$ python -q
>>> import numpy as np
>>> np.set_printoptions(suppress=True, linewidth=200)
>>> X = np.load("a.npy")
>>> X.round(2)
array([[ 1.84,  2.39, -3.99],
       [ 2.99,  2.06, -3.44],
       [ 0.16, -2.57,  4.29],
       [-4.73, -0.83,  1.39],
       [ 1.71,  2.42, -4.03],
       [-2.12, -2.33,  3.88],
       [-4.49, -1.14,  1.89],
       [-4.48,  1.14, -1.91],
       [ 2.8 , -2.13,  3.55],
       [-2.03, -2.35,  3.92],
       [ 4.97, -0.28,  0.47],
       [ 4.76, -0.79,  1.31],
       [ 4.78, -0.76,  1.26],
       [-4.96,  0.32, -0.53],
       [ 0.79, -2.54,  4.23],
       [-1.15, -2.5 ,  4.17],
       [-3.58, -1.8 ,  2.99],
       [ 2.75,  2.15, -3.58],
       [ 0.34,  2.57, -4.28],
       [ 4.89, -0.55,  0.91]])
>>> left, sv, Vt = np.linalg.svd(X)
>>> V = Vt[:(sv > 1e-8).sum()]
>>> rng = np.random.default_rng(66)
>>> x = X[17] + 2 * X[9] + rng.integers(2) * np.eye(3)[1]
>>> x.round(2)
array([-1.32, -1.55,  4.25])
>>> np.allclose(V.T @ V @ x, x)
False
>>> np.round(np.diag(V.T @ V), 2)
array([1.  , 0.26, 0.74])
>>> x = np.array([0, 2, -1])
>>> np.linalg.norm(X @ x) <= np.linalg.norm(X, 2) * np.linalg.norm(x) + 1e-9
np.True_
>>> np.sign((X @ x).round(6))
array([ 1.,  1., -1., -1.,  1., -1., -1.,  1., -1., -1., -1., -1., -1.,  1., -1., -1., -1.,  1.,  1., -1.])
>>> np.round(X @ np.eye(3)[2], 2)
array([-3.99, -3.44,  4.29,  1.39, -4.03,  3.88,  1.89, -1.91,  3.55,  3.92,  0.47,  1.31,  1.26, -0.53,  4.23,  4.17,  2.99, -3.58, -4.28,  0.91])
